$ python3 -q
>>> import numpy as np
>>> np.set_printoptions(suppress=True, linewidth=120)
>>> def rd(a):
...     return np.round(a, 2) + 0
... 
>>> r0 = np.array([-3, -3, 2, 1]) + 0.5
>>> J = np.eye(4) - 2 * np.outer(r0, r0) / (r0 @ r0)
>>> rd(J)
array([[ 0.4 , -0.6 ,  0.6 ,  0.36],
       [-0.6 ,  0.4 ,  0.6 ,  0.36],
       [ 0.6 ,  0.6 ,  0.4 , -0.36],
       [ 0.36,  0.36, -0.36,  0.79]])
>>> rng = np.random.default_rng(971)
>>> other = J + rng.integers(-2, 3, (4, 3)) @ rng.integers(-2, 3, (3, 4))
>>> rd(other)
array([[-3.6 , -2.6 , -0.4 ,  5.36],
       [-0.6 , -3.6 , -2.4 ,  0.36],
       [-3.4 ,  4.6 ,  2.4 ,  5.64],
       [ 2.36,  6.36,  4.64, -2.21]])
>>> rd(other - J)
array([[-4., -2., -1.,  5.],
       [ 0., -4., -3.,  0.],
       [-4.,  4.,  2.,  6.],
       [ 2.,  6.,  5., -3.]])
>>> np.linalg.matrix_rank(other - J, tol=1e-8)
np.int64(3)
>>> np.abs(other - J).sum(axis=1)
array([12.,  7., 16., 16.])
>>> evals, vecs = np.linalg.eigh(J)
>>> x0 = np.array([0, 4, 1, 3])
>>> rd(np.linalg.eigvalsh(J[1:, 1:]))
array([-0.4,  1. ,  1. ])
>>> rd(np.abs(J).sum(axis=1).max()), rd(np.abs(evals).max())
(np.float64(1.95), np.float64(1.0))
>>> evals, vecs = np.linalg.eigh(J)
>>> rd(vecs.T @ J @ vecs)
array([[-1.,  0.,  0.,  0.],
       [ 0.,  1.,  0.,  0.],
       [ 0.,  0.,  1.,  0.],
       [ 0.,  0.,  0.,  1.]])
>>> (evals > 1e-8).sum(), (evals < -1e-8).sum()
(np.int64(3), np.int64(1))
>>> rd(np.linalg.eigvalsh(J @ J))
array([1., 1., 1., 1.])
>>> A = np.load("block9.npy")
>>> A
array([[-4, -4, -1,  1,  3, -6,  3,  4,  3,  0],
       [-2, -2,  1,  3,  5, -4,  5,  6,  5,  2],
       [-4, -4, -1,  1,  3, -6,  3,  4,  3,  0],
       [-6, -6, -3, -1,  1, -8,  1,  2,  1, -2],
       [-3, -3,  0,  2,  4, -5,  4,  5,  4,  1],
       [-2, -2,  1,  3,  5, -4,  5,  6,  5,  2],
       [-3, -3,  0,  2,  4, -5,  4,  5,  4,  1],
       [-2, -2,  1,  3,  5, -4,  5,  6,  5,  2],
       [-1, -1,  2,  4,  6, -3,  6,  7,  6,  3],
       [-4, -4, -1,  1,  3, -6,  3,  4,  3,  0],
       [-6, -6, -3, -1,  1, -8,  1,  2,  1, -2],
       [-3, -3,  0,  2,  4, -5,  4,  5,  4,  1],
       [ 0,  0,  3,  5,  7, -2,  7,  8,  7,  4]])
>>> np.abs(A).max()
np.int64(8)
>>> rd(np.linalg.svd(A, compute_uv=False))
array([39.78, 18.5 ,  0.  ,  0.  ,  0.  ,  0.  ,  0.  ,  0.  ,  0.  ,  0.  ])
>>> np.unravel_index(np.abs(A).argmax(), A.shape)
(np.int64(3), np.int64(5))
>>> A - A[0]
array([[ 0,  0,  0,  0,  0,  0,  0,  0,  0,  0],
       [ 2,  2,  2,  2,  2,  2,  2,  2,  2,  2],
       [ 0,  0,  0,  0,  0,  0,  0,  0,  0,  0],
       [-2, -2, -2, -2, -2, -2, -2, -2, -2, -2],
       [ 1,  1,  1,  1,  1,  1,  1,  1,  1,  1],
       [ 2,  2,  2,  2,  2,  2,  2,  2,  2,  2],
       [ 1,  1,  1,  1,  1,  1,  1,  1,  1,  1],
       [ 2,  2,  2,  2,  2,  2,  2,  2,  2,  2],
       [ 3,  3,  3,  3,  3,  3,  3,  3,  3,  3],
       [ 0,  0,  0,  0,  0,  0,  0,  0,  0,  0],
       [-2, -2, -2, -2, -2, -2, -2, -2, -2, -2],
       [ 1,  1,  1,  1,  1,  1,  1,  1,  1,  1],
       [ 4,  4,  4,  4,  4,  4,  4,  4,  4,  4]])
>>> A.sum(axis=0)
array([-40, -40,  -1,  25,  51, -66,  51,  64,  51,  12])
>>> rd(A.mean(axis=0))
array([-3.08, -3.08, -0.08,  1.92,  3.92, -5.08,  3.92,  4.92,  3.92,  0.92])
>>> np.diff(A, axis=0)
array([[ 2,  2,  2,  2,  2,  2,  2,  2,  2,  2],
       [-2, -2, -2, -2, -2, -2, -2, -2, -2, -2],
       [-2, -2, -2, -2, -2, -2, -2, -2, -2, -2],
       [ 3,  3,  3,  3,  3,  3,  3,  3,  3,  3],
       [ 1,  1,  1,  1,  1,  1,  1,  1,  1,  1],
       [-1, -1, -1, -1, -1, -1, -1, -1, -1, -1],
       [ 1,  1,  1,  1,  1,  1,  1,  1,  1,  1],
       [ 1,  1,  1,  1,  1,  1,  1,  1,  1,  1],
       [-3, -3, -3, -3, -3, -3, -3, -3, -3, -3],
       [-2, -2, -2, -2, -2, -2, -2, -2, -2, -2],
       [ 3,  3,  3,  3,  3,  3,  3,  3,  3,  3],
       [ 3,  3,  3,  3,  3,  3,  3,  3,  3,  3]])
